>>> import numpy as np
>>> import numpy.linalg as la
>>> np.set_printoptions(precision=2, suppress=True, linewidth=140, sign=" ")
>>> def tidy(a):
...     return np.round(a, 2) + 0
... 
>>> mat = np.load("sample2.npy")
>>> print(mat)
[[ -1  -1   2   1   3  -2]
 [  3   3   2   0   1   0]
 [  0   1  -2   3  -3   2]
 [ -2   0  -1   3   1  -2]
 [  0  -3   0  -3   0   3]
 [-10 -10  -4   1   0  -2]]
>>> G = mat.T @ mat
>>> print(np.diag(G))
[ 114  120   29   29   20   25]
>>> print(np.trace(G), (mat ** 2).sum())
337 337
>>> U, s, VT = la.svd(mat)
>>> evecs = VT[:(s > 1e-8).sum()]
>>> rng = np.random.default_rng(902429)
>>> x0 = mat[0] + 2 * mat[4] + rng.integers(2) * np.eye(6)[2]
>>> print(x0)
[-1. -7.  3. -5.  3.  4.]
>>> print(tidy(la.norm(x0 - evecs.T @ evecs @ x0)))
0.26
>>> print(la.matrix_rank(np.vstack([mat, x0])))
6
>>> F = np.load("run9.npy")
>>> print(tidy(F))
[[ 0.77 -0.23 -0.38 -0.38 -0.08 -0.08 -0.23]
 [-0.23  0.77 -0.38 -0.38 -0.08 -0.08 -0.23]
 [-0.38 -0.38  0.37 -0.63 -0.13 -0.13 -0.38]
 [-0.38 -0.38 -0.63  0.37 -0.13 -0.13 -0.38]
 [-0.08 -0.08 -0.13 -0.13  0.97 -0.03 -0.08]
 [-0.08 -0.08 -0.13 -0.13 -0.03  0.97 -0.08]
 [-0.23 -0.23 -0.38 -0.38 -0.08 -0.08  0.77]]
>>> O, evecs = la.qr(F[:, :1])[0], la.qr(F[:, 1:])[0]
>>> s = la.svd(O.T @ evecs, compute_uv=False)
>>> print(tidy(np.degrees(np.arccos(s.clip(0, 1)))))
[ 90.]
>>> lab = rng.permutation(7)
>>> print(lab)
[ 5  0  1  3  4  2  6]
>>> other = F[lab][:, lab]
>>> print(tidy(other))
[[ 0.97 -0.08 -0.08 -0.13 -0.03 -0.13 -0.08]
 [-0.08  0.77 -0.23 -0.38 -0.08 -0.38 -0.23]
 [-0.08 -0.23  0.77 -0.38 -0.08 -0.38 -0.23]
 [-0.13 -0.38 -0.38  0.37 -0.13 -0.63 -0.38]
 [-0.03 -0.08 -0.08 -0.13  0.97 -0.13 -0.08]
 [-0.13 -0.38 -0.38 -0.63 -0.13  0.37 -0.38]
 [-0.08 -0.23 -0.23 -0.38 -0.08 -0.38  0.77]]
>>> print(tidy(np.sort(np.abs(la.eigvals(other)))))
[ 1.  1.  1.  1.  1.  1.  1.]
>>> print(np.trace(other))
5.0
>>> print(np.allclose(other, F))
False
>>> print(tidy(la.eigvalsh(other).min()))
-1.0
>>> print(np.all(la.eigvalsh(other) > 0))
False
>>> ev, evecs = la.eigh(F)
>>> print(tidy(la.eigvalsh(F @ F)))
[ 1.  1.  1.  1.  1.  1.  1.]
>>> print(tidy(evecs.T @ evecs))
[[ 1.  0.  0.  0.  0.  0.  0.]
 [ 0.  1.  0.  0.  0.  0.  0.]
 [ 0.  0.  1.  0.  0.  0.  0.]
 [ 0.  0.  0.  1.  0.  0.  0.]
 [ 0.  0.  0.  0.  1.  0.  0.]
 [ 0.  0.  0.  0.  0.  1.  0.]
 [ 0.  0.  0.  0.  0.  0.  1.]]
>>> print(tidy(la.svd(F, compute_uv=False)))
[ 1.  1.  1.  1.  1.  1.  1.]
>>> print((ev > 1e-8).sum(), (ev < -1e-8).sum())
6 1
>>> x0 = np.array([3, 0, 0, 1, 0, 0, 3])
>>> print(tidy(la.det(F)))
-1.0
>>> print(tidy(la.norm(x0)), tidy(la.norm(F @ x0)))
4.36 4.36
>>> print(7 - la.matrix_rank(F - np.eye(7), tol=1e-8))
6
>>> print(tidy(la.inv(F)))
[[ 0.77 -0.23 -0.38 -0.38 -0.08 -0.08 -0.23]
 [-0.23  0.77 -0.38 -0.38 -0.08 -0.08 -0.23]
 [-0.38 -0.38  0.37 -0.63 -0.13 -0.13 -0.38]
 [-0.38 -0.38 -0.63  0.37 -0.13 -0.13 -0.38]
 [-0.08 -0.08 -0.13 -0.13  0.97 -0.03 -0.08]
 [-0.08 -0.08 -0.13 -0.13 -0.03  0.97 -0.08]
 [-0.23 -0.23 -0.38 -0.38 -0.08 -0.08  0.77]]
>>> print(tidy(F.T @ (F @ x0)))
[ 3.  0.  0.  1.  0.  0.  3.]
>>> X = np.load("layer7.npy")
>>> print(X)
[[-1  1  1 -1 -1]
 [-1  1  1 -1 -1]
 [-2  2  1  0  1]]
>>> print(tidy(la.norm(X, 2) / la.norm(X)))
0.88
>>> print([round(float(x), 2) for x in la.svd(X, compute_uv=False)[:3]])
[3.96, 2.08, 0.0]
>>> print(np.argsort(-la.norm(X, axis=0).round(6), kind="stable")[:3])
[ 0  1  2]
>>> data = np.load("data.npy")
>>> print(tidy(data))
[[-1.42 -1.53  2.  ]
 [ 3.32 -3.11  2.  ]
 [-1.91 -1.36  2.  ]
 [-1.66 -1.45  2.  ]
 [ 2.52 -2.84  2.  ]
 [-2.88 -1.04  2.  ]
 [-5.45 -0.18  2.  ]
 [ 5.47 -3.82  2.  ]
 [ 0.38 -2.13  2.  ]
 [ 2.8  -2.93  2.  ]
 [ 1.95 -2.65  2.  ]
 [ 0.17 -2.06  2.  ]
 [ 1.04 -2.35  2.  ]
 [-1.73 -1.42  2.  ]
 [ 5.16 -3.72  2.  ]
 [ 0.8  -2.27  2.  ]
 [ 0.14 -2.05  2.  ]
 [ 5.75 -3.92  2.  ]
 [-1.39 -1.54  2.  ]
 [-0.4  -1.87  2.  ]
 [ 0.93 -2.31  2.  ]]
>>> U, s, VT = la.svd(data)
>>> print(np.argmax(s[:-1] / (s[1:] + 1e-6)) + 1)
2
>>> print(tidy(s))
[ 16.45  10.37   0.  ]
>>> other = U[:, :2] @ np.diag(s[:2]) @ VT[:2]
>>> print(tidy(la.norm(data - other) / la.norm(data)))
0.0
>>> print(la.matrix_rank(other))
2
>>> print(tidy(np.abs(data - other).max()))
0.0
>>> print(la.matrix_rank(data, rtol=0.05))
2
>>> other = F / np.sqrt((F ** 2).mean(axis=1, keepdims=True))
>>> print(tidy(la.norm(other, axis=1)))
[ 2.65  2.65  2.65  2.65  2.65  2.65  2.65]
>>> print(tidy(other[1]))
[-0.6   2.04 -1.   -1.   -0.2  -0.2  -0.6 ]
>>> print(np.unique(data.round(6), axis=0).shape)
(21, 3)
>>> print(tidy(np.trace(la.pinv(data) @ data)))
2.0
>>> print(np.abs(np.diag(la.qr(data)[1])) > 1e-9)
[ True  True False]
>>> print(np.allclose(data[:-1].T @ la.lstsq(data[:-1].T, data[-1])[0], data[-1]))
True
>>> print(tidy(data @ la.pinv(data) @ data))
[[-1.42 -1.53  2.  ]
 [ 3.32 -3.11  2.  ]
 [-1.91 -1.36  2.  ]
 [-1.66 -1.45  2.  ]
 [ 2.52 -2.84  2.  ]
 [-2.88 -1.04  2.  ]
 [-5.45 -0.18  2.  ]
 [ 5.47 -3.82  2.  ]
 [ 0.38 -2.13  2.  ]
 [ 2.8  -2.93  2.  ]
 [ 1.95 -2.65  2.  ]
 [ 0.17 -2.06  2.  ]
 [ 1.04 -2.35  2.  ]
 [-1.73 -1.42  2.  ]
 [ 5.16 -3.72  2.  ]
 [ 0.8  -2.27  2.  ]
 [ 0.14 -2.05  2.  ]
 [ 5.75 -3.92  2.  ]
 [-1.39 -1.54  2.  ]
 [-0.4  -1.87  2.  ]
 [ 0.93 -2.31  2.  ]]
